% ipython --no-banner

In [1]: import numpy as np

In [2]: from numpy import linalg as LA

In [3]: np.set_printoptions(precision=2, suppress=True, linewidth=160)

In [4]: arr = np.array([[0, 1, 1], [1, 0, 1], [1, 1, 0]])

In [5]: out = LA.invert(arr)
---------------------------------------------------------------------------
AttributeError                            Traceback (most recent call last)
Cell In[5], line 1
----> 1 out = LA.invert(arr)

AttributeError: module 'numpy.linalg' has no attribute 'invert'

In [6]: out = LA.inv(arr)

In [7]: print(np.allclose(out, arr.T))
False

In [8]: print(np.round(LA.cond(arr), 2))
2.0

In [9]: print(LA.det(arr) * out)
[[-1.  1.  1.]
 [ 1. -1.  1.]
 [ 1.  1. -1.]]

In [10]: print(arr @ out)
[[1. 0. 0.]
 [0. 1. 0.]
 [0. 0. 1.]]

In [11]: print((np.abs(out) > 1e-9).astype(int))
[[1 1 1]
 [1 1 1]
 [1 1 1]]

In [12]: print(round(LA.det(arr) * LA.det(out), 2))
1.0

In [13]: print(arr.sum(axis=0))
[2 2 2]

In [14]: print(np.argwhere(np.triu(arr)))
[[0 1]
 [0 2]
 [1 2]]

In [15]: print(arr @ arr)
[[2 1 1]
 [1 2 1]
 [1 1 2]]

In [16]: Lm = np.diag(arr.sum(axis=1)) - arr

In [17]: print((LA.eigvalsh(Lm) < 1e-8).sum())
1

In [18]: print(LA.matrix_rank(Lm))
2

In [19]: print(round(LA.det(Lm[1:, 1:])))
3

In [20]: print(Lm)
[[ 2 -1 -1]
 [-1  2 -1]
 [-1 -1  2]]

In [21]: vals, vecs = LA.eigh(arr)

In [22]: print(LA.svd(arr, compute_uv=False))
[2. 1. 1.]

In [23]: print(np.abs(vecs[:, -1]))
[0.58 0.58 0.58]

In [24]: print(LA.eigvalsh(arr + 3 * np.eye(3)))
[2. 2. 5.]

In [25]: print(LA.eigvalsh(arr @ arr))
[1. 1. 4.]

In [26]: print(np.round(vecs.T @ vecs, 2) + 0)
[[1. 0. 0.]
 [0. 1. 0.]
 [0. 0. 1.]]

In [27]: print(np.round(vecs.T @ arr @ vecs, 2) + 0)
[[-1.  0.  0.]
 [ 0. -1.  0.]
 [ 0.  0.  2.]]

In [28]: out = np.array([[-5, -6], [7, -2]])

In [29]: basis = np.array([[-2, 0], [3, 2]])

In [30]: K = np.block([[out, np.zeros((2, 2))], [np.zeros((2, 2)), basis]])

In [31]: print(K)
[[-5. -6.  0.  0.]
 [ 7. -2.  0.  0.]
 [ 0.  0. -2.  0.]
 [ 0.  0.  3.  2.]]

In [32]: u = np.array([0, 2, 0])

In [33]: print(np.correlate(K[0], K[2], "full"))
[ 0. 10. 12.  0.  0.  0.  0.]

In [34]: print(np.cross(K[0, :3], K[2, :3]))
[ 12. -10.   0.]

In [35]: print(np.convolve(K[0], u))
[  0. -10. -12.   0.   0.   0.]

In [36]: print(np.array([np.convolve(row, u, "same") for row in K]))
[[-10. -12.   0.   0.]
 [ 14.  -4.   0.   0.]
 [  0.   0.  -4.   0.]
 [  0.   0.   6.   4.]]
